% ipython --no-banner

In [1]: import numpy as np

In [2]: import numpy.linalg as la

In [3]: np.set_printoptions(precision=3, suppress=True, linewidth=200)

In [4]: other = np.array([[2, -2, 1], [-1, -1, 2], [1, -2, 1]])

In [5]: data = other + other.T

In [6]: print(data)
[[ 4 -3  2]
 [-3 -2  0]
 [ 2  0  2]]

In [7]: u = np.array([-7, -6, -5])

In [8]: other = data + np.outer(u, np.eye(3)[2])

In [9]: print(la.matrix_rank(other - data))
1

In [10]: print(other)
[[ 4. -3. -5.]
 [-3. -2. -6.]
 [ 2.  0. -3.]]

In [11]: print(la.matrix_rank(la.inv(other) - la.inv(data), tol=1e-8))
1

In [12]: rng = np.random.default_rng(135158)

In [13]: labels = rng.permutation(3)

In [14]: print(labels)
[1 2 0]

In [15]: other = data[labels][:, labels]

In [16]: print(round(la.det(other), 3), np.round(la.det(data[labels]), 3))
-26.0 -26.0

In [17]: print(np.diag(other))
[-2  2  4]

In [18]: other = la.invert(data)
AttributeError: module 'numpy.linalg' has no attribute 'invert'


In [19]: other = np.inv(data)
AttributeError: module 'numpy' has no attribute 'inv'


In [20]: other = la.inv(data)

In [21]: print(np.round(la.slogdet(data)[0], 3))
-1.0

In [22]: print((np.abs(other) > 1e-9).astype(int))
[[1 1 1]
 [1 1 1]
 [1 1 1]]

In [23]: print(np.allclose(other, data.T))
False

In [24]: q, evecs = la.qr(data[:, :2])[0], la.qr(data[:, 2:])[0]

In [25]: sv = la.svd(q.T @ evecs, compute_uv=False)

In [26]: print(round(float(la.norm(q @ q.T - evecs @ evecs.T, 2)), 3))
1.0

In [27]: F = np.load("layer6.npy")

In [28]: print(F)
[[-3  0 -2  1  3 -3  2 -2 -3]
 [ 0 -3  0 -2  1  3 -3  2 -2]
 [-2  0 -3  0 -2  1  3 -3  2]
 [ 1 -2  0 -3  0 -2  1  3 -3]
 [ 3  1 -2  0 -3  0 -2  1  3]
 [-3  3  1 -2  0 -3  0 -2  1]
 [ 2 -3  3  1 -2  0 -3  0 -2]
 [-2  2 -3  3  1 -2  0 -3  0]
 [-3 -2  2 -3  3  1 -2  0 -3]]

In [29]: print(round(la.eigvalsh(F).min(), 3))
-11.944

In [30]: print([round(float(la.det(F[:i, :i])), 2) + 0 for i in range(1, 10)])
[-3.0, 9.0, -15.0, 16.0, 215.0, 2871.0, -42968.0, -29852.0, 7920.0]

In [31]: X = np.loadtxt("w.csv", delimiter=",")

In [32]: print(X)
[[0. 0. 1. 1. 0. 1. 0. 0. 1. 1.]
 [0. 0. 0. 0. 0. 0. 1. 1. 0. 0.]
 [1. 0. 0. 0. 1. 1. 0. 0. 0. 1.]
 [1. 0. 0. 0. 1. 1. 0. 0. 1. 1.]
 [0. 0. 1. 1. 0. 1. 0. 0. 1. 1.]
 [1. 0. 1. 1. 1. 0. 0. 0. 0. 1.]
 [0. 1. 0. 0. 0. 0. 0. 1. 0. 0.]
 [0. 1. 0. 0. 0. 0. 1. 0. 0. 0.]
 [1. 0. 0. 1. 1. 0. 0. 0. 0. 1.]
 [1. 0. 1. 1. 1. 1. 0. 0. 1. 0.]]

In [33]: print(np.unique(X.round(6), axis=0).shape)
(9, 10)

In [34]: print(np.round(X @ la.pinv(X) @ X, 3) + 0)
[[0. 0. 1. 1. 0. 1. 0. 0. 1. 1.]
 [0. 0. 0. 0. 0. 0. 1. 1. 0. 0.]
 [1. 0. 0. 0. 1. 1. 0. 0. 0. 1.]
 [1. 0. 0. 0. 1. 1. 0. 0. 1. 1.]
 [0. 0. 1. 1. 0. 1. 0. 0. 1. 1.]
 [1. 0. 1. 1. 1. 0. 0. 0. 0. 1.]
 [0. 1. 0. 0. 0. 0. 0. 1. 0. 0.]
 [0. 1. 0. 0. 0. 0. 1. 0. 0. 0.]
 [1. 0. 0. 1. 1. 0. 0. 0. 0. 1.]
 [1. 0. 1. 1. 1. 1. 0. 0. 1. 0.]]

In [35]: print(round(float(np.trace(la.pinv(X) @ X)), 3))
9.0

In [36]: print(la.lstsq(X[:-1].T, X[-1])[2])
8

In [37]: print(np.abs(np.diag(la.qr(X)[1])) > 1e-9)
[ True  True  True  True False  True  True  True  True  True]

In [38]: la.inv(X)
LinAlgError: Singular matrix


In [39]: Uu, sv, vt = la.svd(X)

In [40]: print(np.argmax(sv[:-1] / (sv[1:] + 1e-6)) + 1)
9

In [41]: print(sv.round(3) + 0)
[4.923 2.244 2.    1.618 1.241 1.    1.    0.618 0.438 0.   ]

In [42]: other = Uu[:, :9] @ np.diag(sv[:9]) @ vt[:9]

In [43]: print(round(la.norm(X - other) / la.norm(X), 3))
0.0

In [44]: print(round(float(np.abs(X - other).max()), 3))
0.0

In [45]: print(round(float(la.norm(X - other, 2)), 3), round(float(sv[9]), 3))
0.0 0.0

In [46]: print(la.matrix_rank(X, rtol=0.05))
9

In [47]: print(other.round(3) + 0)
[[0. 0. 1. 1. 0. 1. 0. 0. 1. 1.]
 [0. 0. 0. 0. 0. 0. 1. 1. 0. 0.]
 [1. 0. 0. 0. 1. 1. 0. 0. 0. 1.]
 [1. 0. 0. 0. 1. 1. 0. 0. 1. 1.]
 [0. 0. 1. 1. 0. 1. 0. 0. 1. 1.]
 [1. 0. 1. 1. 1. 0. 0. 0. 0. 1.]
 [0. 1. 0. 0. 0. 0. 0. 1. 0. 0.]
 [0. 1. 0. 0. 0. 0. 1. 0. 0. 0.]
 [1. 0. 0. 1. 1. 0. 0. 0. 0. 1.]
 [1. 0. 1. 1. 1. 1. 0. 0. 1. 0.]]

In [48]: evals, evecs = la.eigh(X)

In [49]: x0 = np.array([0, -1, 0, 0, -2, 1, -1, 1, -3, -2])

In [50]: print(la.eigvalsh(X[1:, 1:]))
[-1.687 -1.618 -1.    -1.    -1.    -0.432  0.618  2.     4.119]

In [51]: print((np.sign(evecs[:, -1].round(6)) == np.sign(evecs[0, -1].round(6))).astype(int))
[1 0 1 1 1 1 0 0 1 1]

In [52]: print(np.all(la.eigvalsh(X) > 0))
False

In [53]: la.cholesky(X)
LinAlgError: Matrix is not positive definite
